$ python3 -q
>>> import numpy as np
>>> np.set_printoptions(precision=2, suppress=True, linewidth=160)
>>> mat = np.loadtxt("out5.csv", delimiter=",")
>>> mat
array([[-4.03,  2.14,  3.74,  1.66],
       [-0.87,  0.17,  1.03,  0.32],
       [ 0.32, -0.04, -0.48,  0.22],
       [ 0.06,  0.03, -0.44, -0.24],
       [ 2.35, -0.62, -1.84, -1.13],
       [-1.46,  1.23,  1.09,  0.82],
       [-1.44,  0.84,  0.44,  0.8 ],
       [-0.12,  0.07, -0.1 ,  0.35],
       [ 2.64, -1.71, -2.44, -1.07],
       [ 0.79, -0.62, -0.68, -0.53],
       [ 0.24,  0.44,  0.03, -0.34],
       [ 2.91, -1.54, -2.78, -1.34],
       [-0.88,  0.45,  1.06,  0.56],
       [-1.27,  1.04,  1.28,  1.48],
       [-0.19, -0.22, -0.36, -0.42],
       [-0.72, -0.14, -0.02,  0.31],
       [ 0.12, -0.21, -0.11, -0.26],
       [ 1.59, -0.6 , -1.26, -0.7 ],
       [ 1.94, -0.86, -2.3 , -1.87],
       [-1.29,  0.77,  1.33,  0.82],
       [ 1.25, -0.74, -0.87, -0.74],
       [ 1.04, -0.2 , -0.92, -0.34],
       [-0.63,  0.98,  0.79,  0.34],
       [-1.95,  0.39,  1.36,  0.72],
       [-0.81,  0.23,  1.12,  0.06],
       [-1.6 ,  0.73,  2.12,  1.11],
       [-1.54,  0.88,  2.2 ,  0.25]])
>>> mat.reshape(2, -1)
array([[-4.03,  2.14,  3.74,  1.66, -0.87,  0.17,  1.03,  0.32,  0.32, -0.04, -0.48,  0.22,  0.06,  0.03, -0.44, -0.24,  2.35, -0.62, -1.84, -1.13, -1.46,
         1.23,  1.09,  0.82, -1.44,  0.84,  0.44,  0.8 , -0.12,  0.07, -0.1 ,  0.35,  2.64, -1.71, -2.44, -1.07,  0.79, -0.62, -0.68, -0.53,  0.24,  0.44,
         0.03, -0.34,  2.91, -1.54, -2.78, -1.34, -0.88,  0.45,  1.06,  0.56, -1.27,  1.04],
       [ 1.28,  1.48, -0.19, -0.22, -0.36, -0.42, -0.72, -0.14, -0.02,  0.31,  0.12, -0.21, -0.11, -0.26,  1.59, -0.6 , -1.26, -0.7 ,  1.94, -0.86, -2.3 ,
        -1.87, -1.29,  0.77,  1.33,  0.82,  1.25, -0.74, -0.87, -0.74,  1.04, -0.2 , -0.92, -0.34, -0.63,  0.98,  0.79,  0.34, -1.95,  0.39,  1.36,  0.72,
        -0.81,  0.23,  1.12,  0.06, -1.6 ,  0.73,  2.12,  1.11, -1.54,  0.88,  2.2 ,  0.25]])
>>> mat.reshape(-1, 2)
array([[-4.03,  2.14],
       [ 3.74,  1.66],
       [-0.87,  0.17],
       [ 1.03,  0.32],
       [ 0.32, -0.04],
       [-0.48,  0.22],
       [ 0.06,  0.03],
       [-0.44, -0.24],
       [ 2.35, -0.62],
       [-1.84, -1.13],
       [-1.46,  1.23],
       [ 1.09,  0.82],
       [-1.44,  0.84],
       [ 0.44,  0.8 ],
       [-0.12,  0.07],
       [-0.1 ,  0.35],
       [ 2.64, -1.71],
       [-2.44, -1.07],
       [ 0.79, -0.62],
       [-0.68, -0.53],
       [ 0.24,  0.44],
       [ 0.03, -0.34],
       [ 2.91, -1.54],
       [-2.78, -1.34],
       [-0.88,  0.45],
       [ 1.06,  0.56],
       [-1.27,  1.04],
       [ 1.28,  1.48],
       [-0.19, -0.22],
       [-0.36, -0.42],
       [-0.72, -0.14],
       [-0.02,  0.31],
       [ 0.12, -0.21],
       [-0.11, -0.26],
       [ 1.59, -0.6 ],
       [-1.26, -0.7 ],
       [ 1.94, -0.86],
       [-2.3 , -1.87],
       [-1.29,  0.77],
       [ 1.33,  0.82],
       [ 1.25, -0.74],
       [-0.87, -0.74],
       [ 1.04, -0.2 ],
       [-0.92, -0.34],
       [-0.63,  0.98],
       [ 0.79,  0.34],
       [-1.95,  0.39],
       [ 1.36,  0.72],
       [-0.81,  0.23],
       [ 1.12,  0.06],
       [-1.6 ,  0.73],
       [ 2.12,  1.11],
       [-1.54,  0.88],
       [ 2.2 ,  0.25]])
>>> blk = mat.reshape(27, 2, -1)
>>> blk.shape
(27, 2, 2)
>>> np.swapaxes(blk, 1, 2)[23]
array([[-1.95,  1.36],
       [ 0.39,  0.72]])
>>> basis = mat[[24, 0]].astype(float)
>>> for _ in range(6):
...     idx = np.linalg.norm(mat[:, None] - basis, axis=-1).argmin(axis=1)
...     basis = np.array([mat[idx == j].mean(axis=0) for j in range(2)])
... 
>>> idx
array([1, 0, 0, 0, 0, 0, 0, 0, 0, 0, 0, 0, 0, 0, 0, 0, 0, 0, 0, 0, 0, 0, 0, 0, 0, 0, 0])
>>> basis
array([[ 0.02,  0.03, -0.03, -0.03],
       [-4.03,  2.14,  3.74,  1.66]])
>>> np.bincount(idx)
array([26,  1])
>>> f = np.array([3, 3, -3])
>>> np.cross(basis[1, :3], basis[0, :3])
array([-0.17, -0.05, -0.16])
>>> arr = np.load("x.npy")
>>> arr
array([[-1, -3, -1],
       [-1, -1, -3],
       [-2,  3, -3],
       [-1,  0,  1],
       [-3,  0,  1]])
>>> q, vecs = np.linalg.qr(arr[:, :2])[0], np.linalg.qr(arr[:, 2:])[0]
>>> sigma = np.linalg.svd(q.T @ vecs, compute_uv=False)
>>> (sigma > 0.9).sum()
np.int64(0)
